% python3 -q
>>> import numpy as np
>>> from numpy import linalg as LA
>>> np.set_printoptions(suppress=True, linewidth=100)
>>> q, _ = LA.qr(np.array([[0.8, -1.0, -0.2, -0.7],
...     [0.1, -0.7, -1.4, 0.6],
...     [0.2, -1.6, 0.2, -0.8],
...     [0.7, 0.2, -0.6, 0.4]]))
>>> evals = np.array([0, 8, 4, -1])
>>> feats = q @ np.diag(evals) @ q.T
>>> feats.round(2)
array([[-0.03, -0.33,  1.56, -0.36],
       [-0.33,  4.4 ,  1.26, -0.61],
       [ 1.56,  1.26,  5.15, -3.44],
       [-0.36, -0.61, -3.44,  1.48]])
>>> [round(float(x), 2) for x in LA.svd(feats, compute_uv=False)[:3]]
[8.0, 4.0, 1.0]
>>> LA.matrix_rank(feats, rtol=0.1)
np.int64(3)
>>> LA.cond(feats) > 100
np.True_
>>> np.argsort(-LA.norm(feats, axis=0).round(6), kind="stable")[:3]
array([2, 1, 3])
>>> P = np.triu(np.array([[8, 3, 9, 5], [8, 2, 3, 1], [2, 1, 9, 3], [2, 7, 6, 7]]), 1) + np.eye(4)
>>> out = P @ feats @ LA.inv(P)
>>> LA.matrix_rank(out)
np.int64(3)
>>> round(float(np.trace(out)), 2), np.trace(feats)
(11.0, np.float64(11.0))
>>> theta = np.radians(60)
>>> Rm = np.eye(4)
>>> Rm[0, 0] = Rm[3, 3] = np.cos(theta)
>>> Rm[0, 3], Rm[3, 0] = -np.sin(theta), np.sin(theta)
>>> Rm.round(2)
array([[ 0.5 ,  0.  ,  0.  , -0.87],
       [ 0.  ,  1.  ,  0.  ,  0.  ],
       [ 0.  ,  0.  ,  1.  ,  0.  ],
       [ 0.87,  0.  ,  0.  ,  0.5 ]])
>>> out = feats @ Rm.T
>>> np.round(LA.svd(feats, compute_uv=False), 2) + 0, np.round(LA.svd(out, compute_uv=False), 2) + 0
(array([8., 4., 1., 0.]), array([8., 4., 1., 0.]))
>>> np.round(np.abs(out - feats).max(axis=0), 2)
array([2.2 , 0.  , 0.  , 3.07])
>>> np.allclose(LA.norm(feats, axis=1), LA.norm(out, axis=1))
True
>>> A = np.loadtxt("dump.csv", delimiter=",")
>>> A.round(2)
array([[ 0.05, -0.16,  0.05,  0.13],
       [-0.16,  0.69,  0.19, -0.39],
       [ 0.05,  0.19,  0.89,  0.25],
       [ 0.13, -0.39,  0.25,  0.37]])
>>> U, sig, vt = LA.svd(A)
>>> sig.round(2) + 0
array([1., 1., 0., 0.])
>>> out = U[:, :2] @ np.diag(sig[:2]) @ vt[:2]
>>> out.round(2)
array([[ 0.05, -0.16,  0.05,  0.13],
       [-0.16,  0.69,  0.19, -0.39],
       [ 0.05,  0.19,  0.89,  0.25],
       [ 0.13, -0.39,  0.25,  0.37]])
>>> round(float(LA.norm(A - out) / LA.norm(A)), 2)
0.0
>>> LA.matrix_rank(A, rtol=0.05)
np.int64(2)
>>> evals, V = LA.eigh(A)
>>> np.unique(evals.round(6) + 0, return_counts=True)[1]
array([2, 2])
>>> np.round(V.T @ A @ V, 2) + 0
array([[0., 0., 0., 0.],
       [0., 0., 0., 0.],
       [0., 0., 1., 0.],
       [0., 0., 0., 1.]])
>>> np.round(V @ np.diag(evals) @ V.T, 2)
array([[ 0.05, -0.16,  0.05,  0.13],
       [-0.16,  0.69,  0.19, -0.39],
       [ 0.05,  0.19,  0.89,  0.25],
       [ 0.13, -0.39,  0.25,  0.37]])
>>> np.round(V.T @ V, 2) + 0
array([[1., 0., 0., 0.],
       [0., 1., 0., 0.],
       [0., 0., 1., 0.],
       [0., 0., 0., 1.]])
>>> (A - A.T) / 2
array([[0., 0., 0., 0.],
       [0., 0., 0., 0.],
       [0., 0., 0., 0.],
       [0., 0., 0., 0.]])
>>> np.round(LA.matrix_power(A, 4), 2)
array([[ 0.05, -0.16,  0.05,  0.13],
       [-0.16,  0.69,  0.19, -0.39],
       [ 0.05,  0.19,  0.89,  0.25],
       [ 0.13, -0.39,  0.25,  0.37]])
>>> np.round(np.abs(LA.eigvals(A)).max(), 2)
np.float64(1.0)
>>> np.round(np.sort(np.abs(LA.eigvals(A))), 2) + 0
array([0., 0., 1., 1.])
>>> assert A == A.T
Traceback (most recent call last):
  File "<python-input-41>", line 1, in <module>
    assert A == A.T
           ^^^^^^^^
ValueError: The truth value of an array with more than one element is ambiguous. Use a.any() or a.all()
>>> np.round((A + A.T) / 2, 2)
array([[ 0.05, -0.16,  0.05,  0.13],
       [-0.16,  0.69,  0.19, -0.39],
       [ 0.05,  0.19,  0.89,  0.25],
       [ 0.13, -0.39,  0.25,  0.37]])
>>> C = 3 * np.array([[1.3, -0.4, -0.2], [1.4, 1.1, 1.2], [1.8, 0.2, -0.2]])
>>> rng = np.random.default_rng(35)
>>> lab = rng.integers(0, 3, 15)
>>> F = C[lab] + rng.normal(size=(15, 3))
>>> F.round(2)
array([[ 3.31, -0.72, -0.18],
       [ 3.6 ,  1.24,  5.69],
       [ 5.4 ,  1.07, -1.24],
       [ 3.38,  3.94,  4.55],
       [ 4.46,  0.04, -1.3 ],
       [ 4.31, -0.23, -0.72],
       [ 2.15,  0.94, -2.03],
       [ 5.01,  2.38, -1.02],
       [ 3.94, -0.58,  1.1 ],
       [ 3.  ,  0.32, -1.71],
       [ 6.1 ,  4.44,  4.15],
       [ 3.59,  0.39,  0.33],
       [ 5.48,  2.01,  3.62],
       [ 4.54,  3.91,  1.97],
       [ 2.29, -0.67, -0.98]])
>>> lab = F[:, 1] > np.median(F[:, 1])
>>> f = F[lab].mean(axis=0) - F[~lab].mean(axis=0)
>>> f.round(2)
array([1.4 , 2.78, 3.22])
>>> lab.astype(int)
array([0, 1, 1, 1, 0, 0, 0, 1, 0, 0, 1, 0, 1, 1, 0])
>>> ((F - F.mean(axis=0)) @ f > 0).astype(int)
array([0, 1, 0, 1, 0, 0, 0, 0, 0, 0, 1, 0, 1, 1, 0])
>>> m1 = np.diag(5 * np.array([-5, 5, -2, 0])) + np.array([[-1, 3, -1, -1], [-2, -2, 2, -2], [1, 1, -3, 3], [0, 1, 2, -3]])
>>> m1
array([[-26,   3,  -1,  -1],
       [ -2,  23,   2,  -2],
       [  1,   1, -13,   3],
       [  0,   1,   2,  -3]])
>>> f = np.array([-5, 5])
>>> np.convolve(m1[1], f)
array([  10, -125,  105,   20,  -10])
>>> np.correlate(m1[1], m1[0], "full")
array([   2,  -21,  -31,  121, -590,  -58,   52])
>>> np.round(LA.norm(m1) ** 2 / LA.norm(m1, 2) ** 2, 2)
np.float64(1.88)
>>> round(float(LA.norm(m1, 2)), 2)
27.5
>>> np.round(LA.norm(m1[2], 1), 2), np.round(LA.norm(m1[2], np.inf), 2)
(np.float64(18.0), np.float64(13.0))
>>> np.round(LA.norm(m1, axis=1), 2)
array([26.21, 23.26, 13.42,  3.74])
>>> X = np.load("a.npy")
>>> X.round(2)
array([[-1.32, -0.92,  0.83, -0.46],
       [-0.92, -0.29, -0.71,  1.59],
       [ 0.83, -0.71, -0.65,  0.24],
       [-0.46,  1.59,  0.24,  0.26]])
>>> evals, V = LA.eigh(X)
>>> x0 = np.array([0, 6, -5, -2])
>>> np.round(V * np.maximum(evals, 0) @ V.T, 2)
array([[ 0.21, -0.42,  0.14, -0.42],
       [-0.42,  0.85, -0.28,  0.85],
       [ 0.14, -0.28,  0.09, -0.28],
       [-0.42,  0.85, -0.28,  0.85]])
>>> np.round(LA.eigvalsh(X[1:, 1:]), 2)
array([-2.  , -0.32,  1.63])
>>> np.round(np.abs(X).sum(axis=1).max(), 2), round(np.abs(evals).max(), 2)
(np.float64(3.53), np.float64(2.0))
>>> np.argsort(-LA.norm(X, axis=0).round(6), kind="stable")[:3]
array([1, 0, 3])
>>> [round(float(x), 2) for x in LA.svd(X, compute_uv=False)[:3]]
[2.0, 2.0, 2.0]
>>> LA.cond(X) > 100
np.True_
>>> LA.matrix_rank(X, rtol=0.1)
np.int64(3)
>>> rk = LA.matrix_rank(X)
>>> rk
np.int64(3)
>>> null = LA.svd(X)[2][rk:].T
>>> [int(LA.matrix_rank(X[:i])) for i in range(1, len(X) + 1)]
[1, 2, 3, 3]
>>> [int(LA.matrix_rank(X[:, :j + 1])) for j in range(4)]
[1, 2, 3, 3]
>>> np.round(null @ null.T, 2)
array([[ 0.13, -0.03,  0.27,  0.19],
       [-0.03,  0.01, -0.07, -0.05],
       [ 0.27, -0.07,  0.58,  0.4 ],
       [ 0.19, -0.05,  0.4 ,  0.28]])
>>> np.round(X @ null, 2) + 0
array([[0.],
       [0.],
       [0.],
       [0.]])
>>> np.allclose(X @ null, 0)
True
>>> null.shape
(4, 1)
>>> U, sig, vt = LA.svd(X, full_matrices=False)
>>> np.round(sig / sig[0], 2) + 0
array([1., 1., 1., 0.])
>>> out = np.array([[1, 1, -1, 1], [2, 2, 1, 2], [-2, -2, -2, 0], [-1, 0, 2, -1]])
>>> out[-1] = out[0]
>>> mat = out + 0.3 * np.eye(4)
>>> mat
array([[ 1.3,  1. , -1. ,  1. ],
       [ 2. ,  2.3,  1. ,  2. ],
       [-2. , -2. , -1.7,  0. ],
       [ 1. ,  1. , -1. ,  1.3]])
>>> q = mat.astype(float).copy()
>>> for j in range(4):
...     q[:, j] -= q[:, :j] @ (q[:, :j].T @ q[:, j])
...     q[:, j] /= LA.norm(q[:, j])
... 
>>> np.round(q.T @ mat, 2) + 0
array([[ 3.27,  3.33,  0.95,  2.02],
       [ 0.  ,  0.42,  1.29,  0.41],
       [ 0.  ,  0.  ,  1.83, -1.5 ],
       [ 0.  ,  0.  ,  0.  ,  0.46]])
>>> np.round(q.T @ q, 2) + 0
array([[1., 0., 0., 0.],
       [0., 1., 0., 0.],
       [0., 0., 1., 0.],
       [0., 0., 0., 1.]])
>>> round(float(np.einsum("ii->", mat)), 2)
3.2
>>> np.round(LA.det(mat[::-1]), 2)
np.float64(1.14)
>>> np.round(np.poly(mat), 2)
array([ 1.  , -3.2 , -5.66, -1.85,  1.14])
>>> np.kron(np.eye(2, dtype=int), mat)
array([[ 1.3,  1. , -1. ,  1. ,  0. ,  0. , -0. ,  0. ],
       [ 2. ,  2.3,  1. ,  2. ,  0. ,  0. ,  0. ,  0. ],
       [-2. , -2. , -1.7,  0. , -0. , -0. , -0. ,  0. ],
       [ 1. ,  1. , -1. ,  1.3,  0. ,  0. , -0. ,  0. ],
       [ 0. ,  0. , -0. ,  0. ,  1.3,  1. , -1. ,  1. ],
       [ 0. ,  0. ,  0. ,  0. ,  2. ,  2.3,  1. ,  2. ],
       [-0. , -0. , -0. ,  0. , -2. , -2. , -1.7,  0. ],
       [ 0. ,  0. , -0. ,  0. ,  1. ,  1. , -1. ,  1.3]])
>>> f, v = mat[1], mat[0]
>>> f @ f
np.float64(14.29)
>>> f @ v
np.float64(5.9)
>>> pr = (f @ v) / (f @ f) * f
>>> np.round(np.outer(f, v), 2)
array([[ 2.6 ,  2.  , -2.  ,  2.  ],
       [ 2.99,  2.3 , -2.3 ,  2.3 ],
       [ 1.3 ,  1.  , -1.  ,  1.  ],
       [ 2.6 ,  2.  , -2.  ,  2.  ]])
>>> np.round(v - pr, 2)
array([ 0.47,  0.05, -1.41,  0.17])
>>> np.round((v - pr) @ f, 2)
np.float64(-0.0)
>>> np.argsort(-LA.norm(mat, axis=0).round(6), kind="stable")[:3]
array([1, 0, 3])
>>> [round(float(x), 2) for x in LA.svd(mat, compute_uv=False)[:3]]
[5.23, 2.52, 0.94]
>>> round(np.log10(LA.cond(mat)))
2
>>> LA.cond(mat) > 100
np.False_
>>> x0 = np.array([1, 0, -1, -1])
>>> rhs = mat @ x0
>>> rhs.round(2)
array([ 1.3, -1. , -0.3,  0.7])
>>> np.round(LA.solve(mat, rhs), 2) + 0
array([ 1.,  0., -1., -1.])
>>> np.round(LA.solve(mat, 4 * rhs), 2) + 0
array([ 4.,  0., -4., -4.])
>>> np.round(LA.solve(mat, rhs + mat[:, 0]), 2) + 0
array([ 2.,  0., -1., -1.])
>>> W0 = np.load("test9.npy")
>>> W0
array([[3, 5, 5],
       [0, 4, 3],
       [0, 0, 4]])
>>> P = np.triu(np.array([[0, -2, 3], [2, 2, 3], [3, -2, 0]]), 1) + np.eye(3)
>>> out = P @ W0 @ LA.inv(P)
>>> round(float(LA.det(out)), 2)
48.0
>>> np.trace(out), np.trace(W0)
(np.float64(11.0), np.int64(11))
